$ python -q
>>> import numpy as np
>>> np.set_printoptions(precision=1, suppress=True, linewidth=100)
>>> def tidy(a):
...     return np.round(a, 1) + 0
... 
>>> A = np.loadtxt("arr.csv", delimiter=",")
>>> tidy(A)
array([[0.1, 0.2, 0.3],
       [0.2, 0.2, 0.4],
       [0.3, 0.4, 0.6]])
>>> # equal to its transpose
>>> U, sv, Vt = np.linalg.svd(A)
>>> np.argmax(sv[:-1] / (sv[1:] + 1e-6)) + 1
np.int64(1)
>>> print(tidy(sv))
[1. 0. 0.]
>>> B = U[:, :1] @ np.diag(sv[:1]) @ Vt[:1]
>>> np.linalg.matrix_rank(A, rtol=0.05)
np.int64(1)
>>> np.linalg.matrix_rank(B)
np.int64(1)
>>> tidy(np.abs(A - B).max())
np.float64(0.0)
>>> w, V = np.linalg.eigh(A)
>>> tidy(w)
array([0., 0., 1.])
>>> np.abs(V[:, -1]).round(6).argmax()
np.int64(2)
>>> tidy(np.abs(V[:, -1]))
array([0.4, 0.5, 0.8])
>>> tidy(V.T @ A @ V)
array([[0., 0., 0.],
       [0., 0., 0.],
       [0., 0., 1.]])
>>> np.unique(w.round(6) + 0, return_counts=True)[1]
array([2, 1])
>>> K = np.load("x.npy")
>>> print(tidy(K))
[[-0.6 -0.6  0.3  0.4  0.2  0.2 -0.2]
 [ 0.3  0.   0.1  0.5  0.1 -0.7 -0.4]
 [ 0.  -0.5 -0.4 -0.1 -0.7  0.  -0.4]
 [ 0.7 -0.4  0.3 -0.2  0.3  0.3 -0.1]
 [ 0.1 -0.4  0.2  0.1 -0.2 -0.4  0.8]
 [-0.1 -0.3 -0.5 -0.4  0.6 -0.4  0. ]
 [ 0.3  0.  -0.6  0.6  0.1  0.3  0.3]]
>>> f = np.array([0, 0])
>>> np.convolve(K[6], f)
array([0., 0., 0., 0., 0., 0., 0., 0.])
>>> print(np.polyval(f, K[6]))
[0. 0. 0. 0. 0. 0. 0.]
>>> print(tidy(np.correlate(K[6], K[2], "full")))
[-0.1  0.   0.  -0.2  0.3 -0.6  0.  -0.2 -0.6 -0.2 -0.3 -0.1  0. ]
>>> rng = np.random.default_rng(700)
>>> z = rng.permutation(7)
>>> z
array([1, 4, 0, 6, 3, 5, 2])
>>> B = K[z][:, z]
>>> tidy(np.linalg.det(B)), tidy(np.linalg.det(K[z]))
(np.float64(1.0), np.float64(-1.0))
>>> tidy(B)
array([[ 0. ,  0.1,  0.3, -0.4,  0.5, -0.7,  0.1],
       [-0.4, -0.2,  0.1,  0.8,  0.1, -0.4,  0.2],
       [-0.6,  0.2, -0.6, -0.2,  0.4,  0.2,  0.3],
       [ 0. ,  0.1,  0.3,  0.3,  0.6,  0.3, -0.6],
       [-0.4,  0.3,  0.7, -0.1, -0.2,  0.3,  0.3],
       [-0.3,  0.6, -0.1,  0. , -0.4, -0.4, -0.5],
       [-0.5, -0.7,  0. , -0.4, -0.1,  0. , -0.4]])
>>> tidy(np.trace(B))
np.float64(-1.4)
>>> tidy(np.linalg.norm(K[3] - K[6]))
np.float64(1.4)
>>> tidy(np.linalg.norm(K) ** 2 / np.linalg.norm(K, 2) ** 2)
np.float64(7.0)
>>> tidy(np.linalg.norm(K, axis=1))
array([1., 1., 1., 1., 1., 1., 1.])
>>> q, r_ = np.linalg.qr(K)
>>> tidy(np.trace(q @ q.T))
np.float64(7.0)
>>> tidy(q)
array([[-0.6, -0.6,  0.3,  0.4,  0.2,  0.2, -0.2],
       [ 0.3,  0. ,  0.1,  0.5,  0.1, -0.7, -0.4],
       [ 0. , -0.5, -0.4, -0.1, -0.7,  0. , -0.4],
       [ 0.7, -0.4,  0.3, -0.2,  0.3,  0.3, -0.1],
       [ 0.1, -0.4,  0.2,  0.1, -0.2, -0.4,  0.8],
       [-0.1, -0.3, -0.5, -0.4,  0.6, -0.4,  0. ],
       [ 0.3,  0. , -0.6,  0.6,  0.1,  0.3,  0.3]])
>>> q.shape, r_.shape
((7, 7), (7, 7))
>>> f = np.array([3, 1, -2, -1, -3, 1, 1])
>>> B = K + np.outer(f, np.eye(7)[3])
>>> tidy(np.linalg.det(B) / np.linalg.det(K)), tidy(1 + np.linalg.solve(K, f)[3])
(np.float64(3.4), np.float64(3.4))
>>> np.linalg.matrix_rank(B - K)
np.int64(1)
>>> arr = np.load("dump.npy")
>>> arr
array([[ 46,  10, -11],
       [ 10,  36,   8],
       [-11,   8,  52]])
>>> # equal to its transpose
>>> w, V = np.linalg.eigh(arr)
>>> tidy(V.T @ arr @ V)
array([[24. ,  0. ,  0. ],
       [ 0. , 49.6,  0. ],
       [ 0. ,  0. , 60.4]])
>>> np.abs(V[:, -1]).round(6).argmax()
np.int64(2)
>>> tidy(np.linalg.eigvalsh(arr + 5 * np.eye(3)))
array([29. , 54.6, 65.4])
>>> P = np.triu(np.array([[5, 2, 2], [1, 3, 1], [1, 3, 0]]), 1) + np.eye(3)
>>> B = P @ arr @ np.linalg.inv(P)
>>> tidy(np.linalg.det(B))
np.float64(71852.0)
>>> tidy(np.poly(B))
array([     1.,   -134.,   5635., -71852.])
>>> np.trace(arr)
np.int64(134)
>>> (arr - arr.T) / 2
array([[0., 0., 0.],
       [0., 0., 0.],
       [0., 0., 0.]])
>>> np.linalg.matrix_power(arr, 2)
array([[2337,  732, -998],
       [ 732, 1460,  594],
       [-998,  594, 2889]])
>>> print(np.allclose(arr, arr.T))
True
>>> (arr + arr.T) / 2
array([[ 46.,  10., -11.],
       [ 10.,  36.,   8.],
       [-11.,   8.,  52.]])
>>> print(tidy(np.linalg.det(arr)))
71852.0
>>> B = np.array([[-8, -6, -4], [-1, 0, -3], [2, 0, 8]])
>>> B.T @ arr.T
array([[-400, -100,  184],
       [-276,  -60,   66],
       [-302,  -84,  436]])
>>> print(np.einsum("ik,kj->ij", arr, B))
[[-400 -276 -302]
 [-100  -60  -84]
 [ 184   66  436]]
>>> np.linalg.matrix_rank(np.vstack([arr, B.T]))
np.int64(3)
>>> np.einsum("ij,ij->i", arr, arr)
array([2337, 1460, 2889])
>>> B = np.linalg.inv(arr)
>>> tidy(B)
array([[0., 0., 0.],
       [0., 0., 0.],
       [0., 0., 0.]])
>>> print(tidy(np.linalg.cond(arr)))
2.5
>>> tidy(np.linalg.inv(B))
array([[ 46.,  10., -11.],
       [ 10.,  36.,   8.],
       [-11.,   8.,  52.]])
>>> np.allclose(B, arr.T)
False
>>> tidy(arr @ B)
array([[1., 0., 0.],
       [0., 1., 0.],
       [0., 0., 1.]])
>>> W0 = np.load("a.npy")
>>> print(W0)
[[-3  0  0  0]
 [-1  1  0  0]
 [21  0  6  0]
 [ 7 -7  2 -2]]
>>> # column 0 dominates
>>> blk = np.stack([W0, -2 * W0, W0[::-1]])
>>> blk.shape
(3, 4, 4)
>>> (blk @ W0.T).shape
(3, 4, 4)
>>> np.linalg.matrix_rank(blk)
array([4, 4, 4])
>>> np.linalg.matrix_rank(blk.reshape(3, -1))
np.int64(2)
>>> B = W0[0, 0] * W0[1:] - np.outer(W0[1:, 0], W0[0])
>>> B
array([[  0,  -3,   0,   0],
       [  0,   0, -18,   0],
       [  0,  21,  -6,   6]])
>>> np.linalg.matrix_rank(B), np.linalg.matrix_rank(W0)
(np.int64(3), np.int64(4))
>>> np.flatnonzero(~B.round(6).any(axis=1))
array([], dtype=int64)
>>> J = np.load("m.npy")
>>> J
array([[1, 2, 1, 0, 2, 0, 2, 0],
       [2, 1, 2, 1, 0, 2, 0, 2],
       [1, 2, 1, 2, 1, 0, 2, 0],
       [0, 1, 2, 1, 2, 1, 0, 2],
       [2, 0, 1, 2, 1, 2, 1, 0],
       [0, 2, 0, 1, 2, 1, 2, 1],
       [2, 0, 2, 0, 1, 2, 1, 2],
       [0, 2, 0, 2, 0, 1, 2, 1]])
>>> z = rng.permutation(3)
>>> B = arr[:, z] * rng.choice([-1, 1], 3)
>>> B
array([[-11,  46, -10],
       [  8,  10, -36],
       [ 52, -11,  -8]])
>>> U, _, Vt = np.linalg.svd(arr.T @ B)
>>> tidy(U @ Vt)
array([[ 0.,  1.,  0.],
       [ 0.,  0., -1.],
       [ 1.,  0.,  0.]])
>>> x = np.array([2, 1, 2])
>>> target = B @ x
>>> print(target)
[  4 -46  77]
>>> tidy(np.linalg.solve(B, target))
array([2., 1., 2.])
>>> tidy(np.linalg.solve(B, -3 * target))
array([-6., -3., -6.])
>>> tidy(np.linalg.solve(B.T, B[2]))
array([0., 0., 1.])
>>> B = J[0, 0] * J[1:] - np.outer(J[1:, 0], J[0])
>>> B
array([[ 0, -3,  0,  1, -4,  2, -4,  2],
       [ 0,  0,  0,  2, -1,  0,  0,  0],
       [ 0,  1,  2,  1,  2,  1,  0,  2],
       [ 0, -4, -1,  2, -3,  2, -3,  0],
       [ 0,  2,  0,  1,  2,  1,  2,  1],
       [ 0, -4,  0,  0, -3,  2, -3,  2],
       [ 0,  2,  0,  2,  0,  1,  2,  1]])
>>> np.flatnonzero(~B.round(6).any(axis=1))
array([], dtype=int64)
>>> w, V = np.linalg.eigh(J)
>>> x = np.array([2, 9, 1, 4, 7, 9, 6, 2])
>>> x @ J @ x
np.int64(1862)
>>> print(tidy(V * np.maximum(w, 0) @ V.T))
[[1.9 1.1 1.3 0.3 1.2 0.7 1.4 0.2]
 [1.1 2.1 1.3 1.1 0.6 1.1 1.  1.4]
 [1.3 1.3 1.8 1.3 1.1 0.5 1.1 0.7]
 [0.3 1.1 1.3 2.  1.2 1.1 0.6 1.2]
 [1.2 0.6 1.1 1.2 2.  1.3 1.1 0.3]
 [0.7 1.1 0.5 1.1 1.3 1.8 1.3 1.3]
 [1.4 1.  1.1 0.6 1.1 1.3 2.1 1.1]
 [0.2 1.4 0.7 1.2 0.3 1.3 1.1 1.9]]
>>> data = np.load("block5.npy")
>>> tidy(data)
array([[ 0.1, -0.2,  0. ,  0. ],
       [-0.2,  0.9, -0.1, -0.1],
       [ 0. , -0.1,  0. ,  0. ],
       [ 0. , -0.1,  0. ,  0. ]])
>>> x = np.array([-4, 5, -1, 6])
>>> tidy(data @ np.ones(4))
array([-0.1,  0.5,  0. ,  0. ])
>>> tidy(np.einsum("ij,j->i", data, x))
array([-1.4,  5.2, -0.5, -0.5])
>>> tidy((data * x).sum(axis=1))
array([-1.4,  5.2, -0.5, -0.5])
>>> x = np.array([3, 0, -2, -3])
>>> tidy((x - data @ x) @ (data @ x))
np.float64(0.0)
>>> print(tidy(data @ x))
[ 0.1 -0.3  0.   0. ]
>>> tidy(np.kron(np.eye(2, dtype=int), data))
array([[ 0.1, -0.2,  0. ,  0. ,  0. ,  0. ,  0. ,  0. ],
       [-0.2,  0.9, -0.1, -0.1,  0. ,  0. ,  0. ,  0. ],
       [ 0. , -0.1,  0. ,  0. ,  0. ,  0. ,  0. ,  0. ],
       [ 0. , -0.1,  0. ,  0. ,  0. ,  0. ,  0. ,  0. ],
       [ 0. ,  0. ,  0. ,  0. ,  0.1, -0.2,  0. ,  0. ],
       [ 0. ,  0. ,  0. ,  0. , -0.2,  0.9, -0.1, -0.1],
       [ 0. ,  0. ,  0. ,  0. ,  0. , -0.1,  0. ,  0. ],
       [ 0. ,  0. ,  0. ,  0. ,  0. , -0.1,  0. ,  0. ]])
>>> tidy(np.einsum("ij,ji->", data, data))
np.float64(1.0)
>>> tidy(np.linalg.eigvals(data).sum().real)
np.float64(1.0)
>>> np.allclose(data[:-1].T @ np.linalg.lstsq(data[:-1].T, data[-1])[0], data[-1])
True
>>> np.unique(data.round(6), axis=0).shape
(3, 4)
>>> M = np.load("mat.npy")
>>> M
array([[ 12,   0,   0,   0],
       [-24, -12,   0,   0],
       [  8,   0,   0,   0],
       [-16,  -8,   0,   0]])
>>> B = M[0, 0] * M[1:] - np.outer(M[1:, 0], M[0])
>>> B
array([[   0, -144,    0,    0],
       [   0,    0,    0,    0],
       [   0,  -96,    0,    0]])
>>> tidy(M[:, 0] / M[0, 0])
array([ 1. , -2. ,  0.7, -1.3])
>>> np.flatnonzero(~B.round(6).any(axis=1))
array([1])
